% python3 -q
>>> import numpy as np
>>> np.set_printoptions(precision=2, suppress=True, linewidth=140, floatmode="fixed")
>>> M, _ = np.linalg.qr(np.array([[0.3, 1.7, -1.0], [1.3, 0.4, -0.4], [0.3, 0.3, -0.6]]))
>>> M
array([[-0.22,  0.97, -0.13],
       [-0.95, -0.24, -0.20],
       [-0.22,  0.08,  0.97]])
>>> vec = np.array([-1, 1, -3])
>>> target = M @ vec
>>> target
array([ 1.56,  1.30, -2.62])
>>> np.linalg.solve(M, -1 * target)
array([ 1.00, -1.00,  3.00])
>>> vec = np.array([0, -2, -3])
>>> round(np.linalg.norm(vec), 2), np.round(np.linalg.norm(M @ vec), 2)
(np.float64(3.61), np.float64(3.61))
>>> 3 - np.linalg.matrix_rank(M - np.eye(3), tol=1e-8)
np.int64(1)
>>> [p for p in range(1, 25) if np.allclose(np.linalg.matrix_power(M, p), np.eye(3))]
[]
>>> np.round(M.T @ (M @ vec), 2) + 0
array([ 0.00, -2.00, -3.00])
>>> round(np.linalg.det(M[::-1]), 2)
np.float64(-1.0)
>>> np.kron(np.eye(2, dtype=int), M)
array([[-0.22,  0.97, -0.13, -0.00,  0.00, -0.00],
       [-0.95, -0.24, -0.20, -0.00, -0.00, -0.00],
       [-0.22,  0.08,  0.97, -0.00,  0.00,  0.00],
       [-0.00,  0.00, -0.00, -0.22,  0.97, -0.13],
       [-0.00, -0.00, -0.00, -0.95, -0.24, -0.20],
       [-0.00,  0.00,  0.00, -0.22,  0.08,  0.97]])
>>> np.round(np.einsum("ii->", M), 2)
np.float64(0.51)
>>> np.round(np.linalg.det(M.T), 2)
np.float64(1.0)
>>> np.round(np.einsum("ij,ji->", M, M), 2)
np.float64(-0.76)
>>> X = np.array([[-2.0, 0.0, -3.0, 0.0],
...     [0.0, -2.0, 0.0, -3.0],
...     [-3.0, 0.0, -2.0, 0.0],
...     [0.0, -3.0, 0.0, -2.0]])
>>> evals, vecs = np.linalg.eigh(X)
>>> vec = np.array([2, 1, 2, 2])
>>> np.abs(X).sum(axis=1).max(), np.abs(evals).max()
(np.float64(5.0), np.float64(5.0))
>>> np.linalg.eigvalsh(X[1:, 1:])
array([-5.00, -2.00,  1.00])
>>> vecs * np.maximum(evals, 0) @ vecs.T
array([[ 0.50,  0.00, -0.50,  0.00],
       [ 0.00,  0.50,  0.00, -0.50],
       [-0.50,  0.00,  0.50,  0.00],
       [ 0.00, -0.50,  0.00,  0.50]])
>>> m1 = np.loadtxt("arr.csv", delimiter=",")
>>> m1
array([[ 9.00,  0.00,  4.00, -4.00],
       [-3.00,  3.00, -1.00, -5.00],
       [ 1.00, -2.00,  3.00, -5.00],
       [-5.00,  1.00, -1.00,  1.00]])
>>> other = m1 / np.sqrt((m1 ** 2).mean(axis=1, keepdims=True))
>>> np.linalg.matrix_rank(other) == np.linalg.matrix_rank(m1)
np.True_
>>> m1 - m1.mean(axis=1, keepdims=True)
array([[ 6.75, -2.25,  1.75, -6.25],
       [-1.50,  4.50,  0.50, -3.50],
       [ 1.75, -1.25,  3.75, -4.25],
       [-4.00,  2.00,  0.00,  2.00]])
>>> np.linalg.matrix_rank(m1 - m1.mean(axis=1, keepdims=True))
np.int64(3)
>>> m1.reshape(2, -1)
array([[ 9.00,  0.00,  4.00, -4.00, -3.00,  3.00, -1.00, -5.00],
       [ 1.00, -2.00,  3.00, -5.00, -5.00,  1.00, -1.00,  1.00]])
>>> m1.reshape(-1, 2)
array([[ 9.00,  0.00],
       [ 4.00, -4.00],
       [-3.00,  3.00],
       [-1.00, -5.00],
       [ 1.00, -2.00],
       [ 3.00, -5.00],
       [-5.00,  1.00],
       [-1.00,  1.00]])
>>> m1.ravel(order="F")
array([ 9.00, -3.00,  1.00, -5.00,  0.00,  3.00, -2.00,  1.00,  4.00, -1.00,  3.00, -1.00, -4.00, -5.00, -5.00,  1.00])
>>> blk = m1.reshape(4, 2, -1)
>>> blk[:, 0]
array([[ 9.00,  0.00],
       [-3.00,  3.00],
       [ 1.00, -2.00],
       [-5.00,  1.00]])
>>> np.swapaxes(blk, 1, 2)[3]
array([[-5.00, -1.00],
       [ 1.00,  1.00]])
>>> blk.sum(axis=1)
array([[13.00, -4.00],
       [-4.00, -2.00],
       [ 4.00, -7.00],
       [-6.00,  2.00]])
>>> blk.shape
(4, 2, 2)
>>> w1 = np.array([[-1, 1, 2, 0, 2],
...     [2, -2, 1, -1, 1],
...     [2, -3, 0, 0, 3],
...     [-2, -3, -3, 0, -2]])
>>> coef = np.array([1, 0, 1, 0, 1])
>>> H = np.maximum(m1 @ w1 + coef, 0)
>>> (H > 0).mean(axis=0)
array([1.00, 0.75, 0.75, 0.25, 0.75])
>>> H
array([[ 8.00,  9.00, 31.00,  0.00, 39.00],
       [18.00,  9.00, 13.00,  0.00,  5.00],
       [12.00, 11.00, 16.00,  2.00, 20.00],
       [ 4.00,  0.00,  0.00,  0.00,  0.00]])
>>> np.linalg.matrix_rank(H)
np.int64(4)
>>> C = np.array([[2, 2], [2, 2], [-2, 2], [0, 2], [2, 2]])
>>> (H @ C).round(6).argmax(axis=1)
array([1, 1, 1, 0])
>>> w1 @ C
array([[  0,   8],
       [  0,   2],
       [  4,   4],
       [ -8, -20]])
>>> vec = np.array([2, -1, 1, 1])
>>> target = m1 @ vec
>>> target
array([ 18.00, -15.00,   2.00, -11.00])
>>> np.linalg.solve(m1, target + m1[:, 2])
array([ 2.00, -1.00,  2.00,  1.00])
>>> hat = np.triu(np.array([[4, 0, 5, 5], [0, 5, 0, 0], [1, 2, 3, 4], [0, 5, 5, 2]]), 1) + np.eye(4)
>>> other = hat @ m1 @ np.linalg.inv(hat)
>>> np.trace(other), np.trace(m1)
(np.float64(16.0), np.float64(16.0))
>>> other
array([[ -11.00,   -5.00,   69.00, -245.00],
       [  -3.00,    3.00,   14.00,  -46.00],
       [ -19.00,    2.00,   94.00, -282.00],
       [  -5.00,    1.00,   24.00,  -70.00]])
>>> np.poly(other)
array([   1.00,  -16.00,   52.00, -123.00,  330.00])
>>> data = np.diag(np.array([2, 2])) + -1 * np.eye(2, k=1) + -1 * np.eye(2, k=-1)
>>> data
array([[ 2.00, -1.00],
       [-1.00,  2.00]])
>>> # equal to its transpose
>>> vec = np.ones(2)
>>> for _ in range(3):
...     vec = data @ vec
...     vec /= np.linalg.norm(vec)
...     print(round(vec @ data @ vec, 2))
... 
1.0
1.0
1.0
>>> vec
array([0.71, 0.71])
>>> mat = np.load("x.npy")
>>> mat
array([[-14,   1],
       [ -1,   6]])
>>> vec = np.array([0, 3])
>>> mat @ vec
array([ 3, 18])
>>> evals, vecs = np.linalg.eig(mat)
>>> evals
array([-13.95,   5.95])
>>> np.sort(np.linalg.eigvals(mat @ mat))
array([ 35.40, 194.60])
>>> np.sort(np.linalg.eigvals(np.linalg.inv(mat)))
array([-0.07,  0.17])
>>> rng = np.random.default_rng(537)
>>> z = rng.permutation(3)
>>> z
array([0, 1, 2])
>>> other = M[z][:, z]
>>> np.diag(other)
array([-0.22, -0.24,  0.97])
>>> round(float(np.trace(other)), 2)
0.51
>>> np.sort(np.abs(np.linalg.eigvals(other)))
array([1.00, 1.00, 1.00])
>>> np.allclose(other, M)
True
>>> other
array([[-0.22,  0.97, -0.13],
       [-0.95, -0.24, -0.20],
       [-0.22,  0.08,  0.97]])
>>> F = np.loadtxt("m.csv", delimiter=",")
>>> F
array([[-0.79,  0.70,  0.60],
       [-0.16,  1.40,  0.60],
       [ 2.67, -1.00, -1.70],
       [-0.83,  0.10,  1.30],
       [ 0.09, -1.50,  0.00],
       [-0.61,  0.70,  0.80],
       [-2.36,  1.00,  2.70],
       [ 1.49,  0.40, -1.70],
       [-1.11, -1.10,  1.20],
       [-1.61,  1.30,  1.20],
       [ 0.23,  0.70,  0.10],
       [ 1.04,  0.30, -0.50],
       [-0.76, -0.10,  0.80],
       [ 0.64,  1.70, -1.20],
       [-0.06, -0.70,  0.70],
       [ 0.03,  0.00, -0.20]])
>>> w1 = np.array([[1, 0, 4, 3, 3], [5, 4, 5, 2, 5]])
>>> coef = np.array([3, 2, -3, 0, -2])
>>> H = np.maximum(mat @ w1 + coef, 0)
>>> H
array([[ 0,  6,  0,  0,  0],
       [32, 26, 23,  9, 25]])
>>> (H > 0).astype(int)
array([[0, 1, 0, 0, 0],
       [1, 1, 1, 1, 1]])
>>> (H > 0).mean(axis=0)
array([0.50, 1.00, 0.50, 0.50, 0.50])
>>> np.linalg.matrix_rank(H)
np.int64(2)
>>> C = np.array([[3, 1, 2], [0, 2, 0], [3, 3, 0], [4, 3, 5], [5, 0, 2]])
>>> H @ C
array([[  0,  12,   0],
       [326, 180, 159]])
>>> w1 @ C
array([[42, 22, 23],
       [63, 34, 30]])
>>> (H @ C).round(6).argmax(axis=1)
array([1, 0])
